$ python -q
>>> import numpy as np
>>> np.set_printoptions(precision=1, suppress=True, linewidth=200)
>>> rd = lambda a: np.round(a, 1) + 0
>>> feats = np.loadtxt("sample14.csv", delimiter=",")
>>> feats
array([[ 3., -4.,  3.],
       [ 3., -4.,  3.],
       [ 0.,  0.,  0.],
       [ 2., -2.,  1.],
       [ 2., -2.,  1.],
       [ 0.,  0.,  0.],
       [ 0.,  0.,  0.],
       [ 0.,  0.,  0.],
       [ 0.,  0.,  0.],
       [ 0.,  0.,  0.],
       [ 3., -4.,  3.],
       [ 4., -5., -2.],
       [ 2., -2.,  1.],
       [ 0.,  0.,  0.],
       [ 0.,  0.,  0.],
       [ 2., -2.,  1.],
       [ 0.,  0.,  0.],
       [ 3., -4.,  3.],
       [ 0.,  0.,  0.],
       [ 0.,  0.,  0.],
       [ 0.,  0.,  0.],
       [ 0.,  0.,  0.],
       [ 0.,  0.,  0.],
       [ 0.,  0.,  0.],
       [ 3., -4.,  3.],
       [ 2., -2.,  1.],
       [ 2., -3., -3.],
       [ 0.,  0.,  0.],
       [ 2., -2.,  1.],
       [ 2., -2.,  1.],
       [ 2., -2.,  1.],
       [ 3., -4.,  3.],
       [ 3., -4.,  3.]])
>>> Uu, sig, Vt = np.linalg.svd(feats, full_matrices=False)
>>> Uu.shape, sig.shape, Vt.shape
((33, 3), (3,), (3, 3))
>>> np.allclose(Uu * sig @ Vt, feats)
True
>>> rd(np.sqrt((sig ** 2).sum())), rd(np.linalg.norm(feats))
(np.float64(19.4), np.float64(19.4))
>>> rd(np.abs(Vt[0]))
array([0.6, 0.7, 0.4])
>>> x0 = np.array([2, 1, 3])
>>> h = np.maximum(feats @ x0, 0)
>>> feats.T @ h
array([ 311., -388.,  271.])
>>> h
array([11., 11.,  0.,  5.,  5.,  0.,  0.,  0.,  0.,  0., 11.,  0.,  5.,  0.,  0.,  5.,  0., 11.,  0.,  0.,  0.,  0.,  0.,  0., 11.,  5.,  0.,  0.,  5.,  5.,  5., 11., 11.])
>>> np.flatnonzero(h > 1e-9)
array([ 0,  1,  3,  4, 10, 12, 15, 17, 24, 25, 28, 29, 30, 31, 32])
>>> np.maximum(feats @ x0, 0) - np.maximum(-feats @ x0, 0)
array([11., 11.,  0.,  5.,  5.,  0.,  0.,  0.,  0.,  0., 11., -3.,  5.,  0.,  0.,  5.,  0., 11.,  0.,  0.,  0.,  0.,  0.,  0., 11.,  5., -8.,  0.,  5.,  5.,  5., 11., 11.])
>>> feats * (h > 1e-9)[:, None]
array([[ 3., -4.,  3.],
       [ 3., -4.,  3.],
       [ 0.,  0.,  0.],
       [ 2., -2.,  1.],
       [ 2., -2.,  1.],
       [ 0.,  0.,  0.],
       [ 0.,  0.,  0.],
       [ 0.,  0.,  0.],
       [ 0.,  0.,  0.],
       [ 0.,  0.,  0.],
       [ 3., -4.,  3.],
       [ 0., -0., -0.],
       [ 2., -2.,  1.],
       [ 0.,  0.,  0.],
       [ 0.,  0.,  0.],
       [ 2., -2.,  1.],
       [ 0.,  0.,  0.],
       [ 3., -4.,  3.],
       [ 0.,  0.,  0.],
       [ 0.,  0.,  0.],
       [ 0.,  0.,  0.],
       [ 0.,  0.,  0.],
       [ 0.,  0.,  0.],
       [ 0.,  0.,  0.],
       [ 3., -4.,  3.],
       [ 2., -2.,  1.],
       [ 0., -0., -0.],
       [ 0.,  0.,  0.],
       [ 2., -2.,  1.],
       [ 2., -2.,  1.],
       [ 2., -2.,  1.],
       [ 3., -4.,  3.],
       [ 3., -4.,  3.]])
>>> np.maximum(feats @ (3 * x0), 0)
array([33., 33.,  0., 15., 15.,  0.,  0.,  0.,  0.,  0., 33.,  0., 15.,  0.,  0., 15.,  0., 33.,  0.,  0.,  0.,  0.,  0.,  0., 33., 15.,  0.,  0., 15., 15., 15., 33., 33.])
>>> A = np.loadtxt("dump.csv", delimiter=",")
>>> A
array([[ 3.7,  1.6,  0.8, -1.1,  2.1],
       [ 3.2, -0.2, -1.3, -0.7,  5.7],
       [-1.6,  0.9,  2.1, -0.3, -4.6],
       [ 1.7,  0.9,  0.3, -0.6,  1.3],
       [-0.4, -0.7, -1.1,  0.6,  1.1],
       [ 3.6,  1. ,  0. , -0.7,  4. ],
       [-3.9, -0.7,  0.4,  0.9, -4.1],
       [-4.8, -3.3, -3. ,  2. ,  0.5],
       [ 0. ,  0.5,  0.6,  0.1,  0.4],
       [-1.7, -1. , -1.1,  1.3,  0. ],
       [ 4.6,  2.3,  3.5, -1.9,  0. ],
       [ 3.7,  1.3,  0.7, -1.4,  2.5],
       [ 4.3,  2.3,  4.2, -2.2,  0.4],
       [-4.5, -1.6, -2. ,  1.9, -1.5],
       [-1.7, -0.5, -0.6,  0.7, -0.8],
       [ 3.5,  0.5, -0.4, -0.9,  3.8],
       [-0.5, -1.1, -2.1,  1.2,  2.9],
       [-4.2, -1.8, -2. ,  1.2, -1.6],
       [-3.7,  0.1,  0.9,  0.6, -5.2],
       [ 2.6,  1.5,  1.4, -1.2, -0.3],
       [-1.4,  0.2,  1.5, -0.5, -4.1],
       [-3.4, -0.5, -0.1,  0.5, -4.2],
       [ 0.8,  1.2,  2.2, -1. , -2.9],
       [ 0.6,  1.7,  3.1, -0.4, -2.9],
       [ 4.8,  3. ,  3.6, -1.5,  0.1],
       [-4.7, -2.3, -3.7,  2.1,  0. ],
       [-1.7, -0.8, -0.7,  0.9, -1.6],
       [-2.5, -1.5, -1.6,  1. ,  0. ],
       [ 0.4, -0.7, -1.3,  0.4,  1.1],
       [-3.2,  0.3,  1.3,  0.9, -5.1]])
>>> cov = np.cov(A, rowvar=False)
>>> rd(cov)
array([[ 9.9,  3.8,  3.6, -3.4,  5.3],
       [ 3.8,  2.2,  2.7, -1.6,  0.2],
       [ 3.6,  2.7,  3.9, -1.9, -1.6],
       [-3.4, -1.6, -1.9,  1.4, -0.8],
       [ 5.3,  0.2, -1.6, -0.8,  8. ]])
>>> rd(np.corrcoef(A.T))
array([[ 1. ,  0.8,  0.6, -0.9,  0.6],
       [ 0.8,  1. ,  0.9, -0.9,  0. ],
       [ 0.6,  0.9,  1. , -0.8, -0.3],
       [-0.9, -0.9, -0.8,  1. , -0.2],
       [ 0.6,  0. , -0.3, -0.2,  1. ]])
>>> rd(np.polyfit(A[:, 3], A[:, 1], 1))
array([-1.1,  0.2])
>>> np.argwhere(np.triu(np.abs(np.corrcoef(A.T)) > 0.8, 1))
array([[0, 1],
       [0, 3],
       [1, 2],
       [1, 3],
       [2, 3]])
>>> K = np.load("test5.npy")
>>> K
array([[ 1., -3.,  3.],
       [ 0., -5.,  6.],
       [ 0., -3.,  4.]])
>>> labels = feats[:, 1] > np.median(feats[:, 1])
>>> u = feats[labels].mean(axis=0) - feats[~labels].mean(axis=0)
>>> np.argsort(-np.abs(u).round(6), kind="stable")
array([1, 0, 2])
>>> labels.astype(int)
array([0, 0, 1, 0, 0, 1, 1, 1, 1, 1, 0, 0, 0, 1, 1, 0, 1, 0, 1, 1, 1, 1, 1, 1, 0, 0, 0, 1, 0, 0, 0, 0, 0])
>>> rd(u)
array([-2.5,  3.1, -1.4])
>>> X = np.loadtxt("case8.csv", delimiter=",")
>>> X
array([[ -2.6,   0.6,   2.2,  -1.3],
       [  0.6,   1.9,   3.8,   1.7],
       [ -4.8,  -2.9,   1.1,  -3.3],
       [ -6.4,  -5.3,   0.3,  -4. ],
       [ -6.3,  -5.4,   0.4,  -3.2],
       [  2.8,   4.3,   4.9,   4.3],
       [ -7.1,  -3.7,  -0.1,  -3.9],
       [ -4.9,  -2.6,   1.1,  -1.9],
       [-10.5,  -7.7,  -1.7,  -6.3],
       [  0. ,   0.6,   3.5,  -0.2],
       [ -1.7,  -0.8,   2.7,  -2.1],
       [ -7. ,  -3.1,   0. ,  -3.5],
       [  1.2,   3.2,   4.1,   2.2],
       [ -7.3,  -5.2,  -0.2,  -4.9],
       [ -5.4,  -2.2,   0.8,  -2. ],
       [ -2.5,   0.5,   2.3,  -0.7],
       [ -0.2,   0.7,   3.4,   0.2],
       [ -3. ,  -1.4,   2. ,  -0.3],
       [ -4.9,  -0.6,   1. ,  -1.4],
       [-10.6,  -7.8,  -1.8,  -5.5],
       [ -6.9,  -4.8,   0.1,  -4.5],
       [ -2.2,  -0.4,   2.4,  -0.9],
       [ -0.7,  -0.2,   3.2,   0.6]])
>>> x0 = np.array([1, 3, 1, 2])
>>> h = np.maximum(X @ x0, 0)
>>> rd(np.tanh(X @ x0))
array([-0.8,  1. , -1. , -1. , -1. ,  1. , -1. , -1. , -1. ,  1. , -1. , -1. ,  1. , -1. , -1. , -0.1,  1. , -1. , -1. , -1. , -1. , -1. ,  1. ])
>>> rd(h)
array([ 0. , 13.5,  0. ,  0. ,  0. , 29.2,  0. ,  0. ,  0. ,  4.9,  0. ,  0. , 19.3,  0. ,  0. ,  0. ,  5.7,  0. ,  0. ,  0. ,  0. ,  0. ,  3.1])
